>>> import numpy as np
>>> np.set_printoptions(precision=1, suppress=True, linewidth=120, legacy="1.25")
>>> E = np.load("out19.npy")
>>> E
array([[ -1,   7,  -3],
       [ -9,  15,  -3],
       [ -5,  16, -12],
       [-13,  13,  -7],
       [-17,   9, -11],
       [-19,  16, -10],
       [-25,  24,  -9],
       [-32,  23, -18],
       [-30,  26, -16],
       [-25,  35, -22],
       [-17,  29, -31],
       [-16,  29, -31],
       [-25,  35, -36],
       [-31,  26, -28],
       [-31,  20, -25],
       [-37,  19, -23],
       [-45,  15, -28],
       [-49,   6, -21],
       [-56,   3, -26],
       [-51,  -2, -23],
       [-53,  -2, -30],
       [-62,   2, -30],
       [-55,   6, -32],
       [-55,   9, -36]])
>>> np.count_nonzero(E)
72
>>> np.zeros(24, 3)
Traceback (most recent call last):
  File "<python-input-5>", line 1, in <module>
    np.zeros(24, 3)
    ~~~~~~~~^^^^^^^
TypeError: Cannot interpret '3' as a data type
>>> E[:, 3]
Traceback (most recent call last):
  File "<python-input-6>", line 1, in <module>
    E[:, 3]
    ~^^^^^^
IndexError: index 3 is out of bounds for axis 1 with size 3
>>> E - E[0]
array([[  0,   0,   0],
       [ -8,   8,   0],
       [ -4,   9,  -9],
       [-12,   6,  -4],
       [-16,   2,  -8],
       [-18,   9,  -7],
       [-24,  17,  -6],
       [-31,  16, -15],
       [-29,  19, -13],
       [-24,  28, -19],
       [-16,  22, -28],
       [-15,  22, -28],
       [-24,  28, -33],
       [-30,  19, -25],
       [-30,  13, -22],
       [-36,  12, -20],
       [-44,   8, -25],
       [-48,  -1, -18],
       [-55,  -4, -23],
       [-50,  -9, -20],
       [-52,  -9, -27],
       [-61,  -5, -27],
       [-54,  -1, -29],
       [-54,   2, -33]])
>>> E.sum(axis=1)
array([  3,   3,  -1,  -7, -19, -13, -10, -27, -20, -12, -19, -18, -26, -33, -36, -41, -58, -64, -79, -76, -85, -90,
       -81, -82])
>>> np.linalg.matrix_rank(E)
3
>>> out = np.c_[E[:, :2] @ np.array([[-2, 1], [-2, -1]]), np.array([2, 0, 5, 5, 5, 4, 3, 4, 0, 2, 3, 5, 4, 5, 0, 5, 5, 5, 0, 0, 4, 5, 5, 1])]
>>> out
array([[-12,  -8,   2],
       [-12, -24,   0],
       [-22, -21,   5],
       [  0, -26,   5],
       [ 16, -26,   5],
       [  6, -35,   4],
       [  2, -49,   3],
       [ 18, -55,   4],
       [  8, -56,   0],
       [-20, -60,   2],
       [-24, -46,   3],
       [-26, -45,   5],
       [-20, -60,   4],
       [ 10, -57,   5],
       [ 22, -51,   0],
       [ 36, -56,   5],
       [ 60, -60,   5],
       [ 86, -55,   5],
       [106, -59,   0],
       [106, -49,   0],
       [110, -51,   4],
       [120, -64,   5],
       [ 98, -61,   5],
       [ 92, -64,   1]])
>>> np.linalg.matrix_rank(np.c_[E, out])
4
>>> np.linalg.norm(np.linalg.qr(E)[0].T @ out, axis=0) ** 2 / ((out ** 2).sum(axis=0) + 1e-12)
array([1. , 1. , 0.7])
>>> np.round(np.linalg.lstsq(E, out[:, 0])[0], 1) + 0
array([-2., -2.,  0.])
>>> C = E[[9, 21]].astype(float)
>>> for _ in range(3):
...     z = np.linalg.norm(E[:, None] - C, axis=-1).argmin(axis=1)
...     C = np.array([E[z == j].mean(axis=0) for j in range(2)])
... 
>>> z
array([0, 0, 0, 0, 0, 0, 0, 0, 0, 0, 0, 0, 0, 0, 0, 0, 1, 1, 1, 1, 1, 1, 1, 1])
>>> C
array([[-20.8,  21.4, -17.8],
       [-53.2,   4.6, -28.2]])
>>> np.bincount(z)
array([16,  8])
>>> np.abs(C[1] - C[0]).argmax()
0
>>> x0 = np.array([1, 3, 2])
>>> target = E @ x0
>>> np.linalg.lstsq(E, target)[0]
array([1., 3., 2.])
>>> np.round(np.linalg.pinv(E) @ E, 1) + 0
array([[1., 0., 0.],
       [0., 1., 0.],
       [0., 0., 1.]])
>>> rng = np.random.default_rng(11)
>>> target = target + 0.3 * rng.normal(size=24)
>>> target
array([  14. ,   30.4,   19.4,   11.8,  -12.1,    8.8,   29.2,    1. ,   16.2,   35.4,    8.5,    9. ,    8.2,   -9. ,
        -21.1,  -25.9,  -55.8,  -73.1,  -99. , -102.8, -119.3, -116.5, -100.9, -100.2])
>>> coef, *_ = np.linalg.lstsq(E, target)
>>> round(float(np.linalg.norm(target - E @ coef)), 1)
1.2
>>> coef
array([1., 3., 2.])
>>> arr = np.array([[4, 8, 4, 8], [6, 7, 6, 7], [4, 8, 4, 8], [6, 7, 6, 7]])
>>> # column 2 repeats column 0
>>> x0 = np.array([0, 2, 2, 1])
>>> np.linalg.norm(arr @ x0) <= np.linalg.norm(arr, 2) * np.linalg.norm(x0) + 1e-9
True
>>> (arr * x0).sum(axis=1)
array([32, 33, 32, 33])
>>> arr @ (2 * x0)
array([64, 66, 64, 66])
>>> m1 = np.array([[-1, 0, 0, 1, 0, 0],
...     [0, -3, 3, 0, 0, 0],
...     [0, -1, 0, 0, -1, 0],
...     [-3, 0, 0, -1, 0, 0],
...     [0, 2, -3, 0, 2, 0],
...     [0, 0, 0, 0, 0, 3]])
>>> # splits into 3 blocks
>>> x0 = np.array([-3, 3, -1, 2, 3, 3])
>>> np.einsum("ij,j->i", m1, x0)
array([  5, -12,  -6,   7,  15,   9])
>>> (m1 @ x0).argmax()
4
>>> m1 @ (2 * x0)
array([ 10, -24, -12,  14,  30,  18])
>>> m1 @ x0
array([  5, -12,  -6,   7,  15,   9])
>>> np.linalg.norm(m1 @ x0) <= np.linalg.norm(m1, 2) * np.linalg.norm(x0) + 1e-9
True
>>> np.sign((m1 @ x0).round(6))
array([ 1, -1, -1,  1,  1,  1])
>>> z = rng.permutation(6)
>>> out = m1[:, z] * rng.choice([-1, 1], 6)
>>> out
array([[ 0, -1,  0,  0,  0,  1],
       [ 3,  0,  0,  3,  0,  0],
       [ 1,  0,  0,  0, -1,  0],
       [ 0, -3,  0,  0,  0, -1],
       [-2,  0,  0, -3,  2,  0],
       [ 0,  0,  3,  0,  0,  0]])
>>> Uu, _, vt = np.linalg.svd(m1.T @ out)
>>> np.round(Uu @ vt, 1) + 0
array([[ 0.,  1.,  0.,  0.,  0.,  0.],
       [-1.,  0.,  0.,  0.,  0.,  0.],
       [ 0.,  0.,  0.,  1.,  0.,  0.],
       [ 0.,  0.,  0.,  0.,  0.,  1.],
       [ 0.,  0.,  0.,  0.,  1.,  0.],
       [ 0.,  0.,  1.,  0.,  0.,  0.]])
>>> np.round(np.linalg.lstsq(m1, out)[0], 1) + 0
array([[ 0.,  1.,  0.,  0.,  0.,  0.],
       [-1.,  0.,  0.,  0.,  0.,  0.],
       [ 0.,  0.,  0.,  1.,  0.,  0.],
       [ 0.,  0.,  0.,  0.,  0.,  1.],
       [ 0.,  0.,  0.,  0.,  1.,  0.],
       [ 0.,  0.,  1.,  0.,  0.,  0.]])
>>> x0 = np.array([3, 0, -3, 1, 0, 0])
>>> target = out @ x0
>>> coef, lr = np.zeros(6), 1 / np.linalg.norm(out, 2) ** 2
>>> for i in range(6):
...     coef -= lr * out.T @ (out @ coef - target)
...     if i % 1 == 0: print(i, round(np.linalg.norm(out @ coef - target), 1))
... 
0 6.8
1 5.1
2 3.9
3 3.0
4 2.4
5 2.0
>>> coef
array([ 1.9,  0. , -2.5,  1.8, -0.4,  0. ])
>>> W0 = np.load("case19.npy")
>>> W0
array([[ 6.9,  5. , 12. ,  7.9],
       [ 5. , 10. , 15. ,  9.8],
       [10.9, 13.2, 23.8, 15.9]])
>>> def softmax(z):
...     e = np.exp(z - z.max(axis=-1, keepdims=True))
...     return e / e.sum(axis=-1, keepdims=True)
... 
>>> np.round(softmax(W0[2]), 1) + 0
array([0., 0., 1., 0.])
>>> att = W0 @ W0.T / np.sqrt(4)
>>> np.round(softmax(att + np.triu(np.full(att.shape, -np.inf), 1)), 1) + 0
array([[1., 0., 0.],
       [0., 1., 0.],
       [0., 0., 1.]])
>>> softmax(att)[2] @ W0
array([10.9, 13.2, 23.8, 15.9])
>>> A = np.array([[1.0, 0.5, 0.2, 0.1],
...     [0.5, 1.0, 0.5, 0.2],
...     [0.2, 0.5, 1.0, 0.5],
...     [0.1, 0.2, 0.5, 1.0]])
>>> A[:, 4]
Traceback (most recent call last):
  File "<python-input-65>", line 1, in <module>
    A[:, 4]
    ~^^^^^^
IndexError: index 4 is out of bounds for axis 1 with size 4
>>> np.zeros(4, 4)
Traceback (most recent call last):
  File "<python-input-66>", line 1, in <module>
    np.zeros(4, 4)
    ~~~~~~~~^^^^^^
TypeError: Cannot interpret '4' as a data type
>>> np.abs(A).max()
1.0
>>> np.linalg.rank(A)
Traceback (most recent call last):
  File "<python-input-68>", line 1, in <module>
    np.linalg.rank(A)
    ^^^^^^^^^^^^^^
AttributeError: module 'numpy.linalg' has no attribute 'rank'
>>> np.count_nonzero(A)
16
>>> A[4]
Traceback (most recent call last):
  File "<python-input-70>", line 1, in <module>
    A[4]
    ~^^^
IndexError: index 4 is out of bounds for axis 0 with size 4
>>> P = np.triu(np.array([[-3, -3, -2, 2], [3, 1, 2, -2], [2, 2, -1, 3], [3, 1, -2, 2]]), 1) + np.eye(4)
>>> out = P @ A @ np.linalg.inv(P)
>>> round(float(np.linalg.det(out)), 1)
0.4
>>> np.poly(out)
array([ 1. , -4. ,  5.2, -2.6,  0.4])
>>> ev, evecs = np.linalg.eigh(A)
>>> ev
array([0.3, 0.6, 1.1, 2. ])
>>> ev.sum(), np.trace(A)
(4.0, 4.0)
>>> np.abs(evecs[:, -1]).round(6).argmax()
1
>>> np.linalg.eigvalsh(A + -3 * np.eye(4))
array([-2.7, -2.4, -1.9, -1. ])
>>> W1 = np.array([[3, 5, -3, 1, -9, -7],
...     [-9, -1, 2, -9, -1, -2],
...     [-2, 9, -1, -8, 4, -6],
...     [9, -9, 0, 0, 8, 7]])
>>> coef = np.array([5, 2, -2, -3, 1, 2])
>>> act = np.maximum(A @ W1 + coef, 0)
>>> np.linalg.matrix_rank(act)
4
>>> (act > 0).astype(int)
array([[1, 1, 0, 0, 0, 0],
       [0, 1, 0, 0, 0, 0],
       [1, 1, 0, 0, 1, 0],
       [1, 0, 0, 0, 1, 1]])
>>> (act > 0).mean(axis=0)
array([0.8, 0.8, 0. , 0. , 0.5, 0.2])
>>> C = np.array([[-3, -1], [-1, 2], [2, 2], [-3, -1], [1, 2], [-3, 3]])
>>> W1 @ C
array([[-11, -39],
       [ 64,  12],
       [ 41,  16],
       [-31,  10]])
>>> act @ C
array([[-19.4,  10.8],
       [ -6.2,  12.4],
       [-11.1,  23.8],
       [-39.3,  23. ]])
>>> (act @ C).round(6).argmax(axis=1)
array([1, 1, 1, 1])
>>> np.linalg.eigvals(A)
array([2. , 1.1, 0.6, 0.3])
>>> np.einsum("ii->", A)
4.0
>>> round(float(np.linalg.eigvals(A).sum().real), 1)
4.0
>>> K = np.loadtxt("data.csv", delimiter=",")
>>> K
array([[0., 1., 1.],
       [1., 0., 1.],
       [1., 1., 0.]])
>>> q = K.astype(float).copy()
>>> for j in range(3):
...     q[:, j] -= q[:, :j] @ (q[:, :j].T @ q[:, j])
...     q[:, j] /= np.linalg.norm(q[:, j])
... 
>>> q
array([[ 0. ,  0.8,  0.6],
       [ 0.7, -0.4,  0.6],
       [ 0.7,  0.4, -0.6]])
>>> np.round(q.T @ q, 1) + 0
array([[1., 0., 0.],
       [0., 1., 0.],
       [0., 0., 1.]])
>>> np.round(q.T @ K, 1) + 0
array([[1.4, 0.7, 0.7],
       [0. , 1.2, 0.4],
       [0. , 0. , 1.2]])
>>> gram = q.T @ q
>>> np.linalg.svd(q, compute_uv=False) ** 2
array([1., 1., 1.])
>>> np.linalg.matrix_rank(gram)
3
>>> np.trace(gram), np.round((q ** 2).sum(), 1)
(3.0, 3.0)
>>> gram.round(1) + 0
array([[1., 0., 0.],
       [0., 1., 0.],
       [0., 0., 1.]])
>>> M = np.load("w.npy")
>>> M
array([[4., 0., 0.],
       [0., 4., 3.],
       [0., 3., 4.]])
>>> # equal to its transpose
>>> x0 = np.array([0, 1, 2])
>>> target = M @ x0
>>> target
array([ 0., 10., 11.])
>>> np.linalg.solve(M, M[:, 2])
array([0., 0., 1.])
>>> np.linalg.solve(M.T, M[0])
array([1., 0., 0.])
>>> np.linalg.solve(M, 5 * target)
array([ 0.,  5., 10.])
>>> np.linalg.solve(M, target + M[:, 1])
array([0., 2., 2.])
>>> data = np.load("m.npy")
>>> data
array([[-0.5,  0.5, -0.1],
       [-0.7, -0.1,  0.1],
       [ 0.4,  0.3, -0.5],
       [ 0.2,  0.2,  0.7],
       [ 0. , -0.6,  0.2],
       [-0.1, -0.5, -0.4]])
>>> np.linalg.pinv(data)
array([[-0.5, -0.7,  0.4,  0.2,  0. , -0.1],
       [ 0.5, -0.1,  0.3,  0.2, -0.6, -0.5],
       [-0.1,  0.1, -0.5,  0.7,  0.2, -0.4]])
>>> np.linalg.norm(data, axis=0)
array([1., 1., 1.])
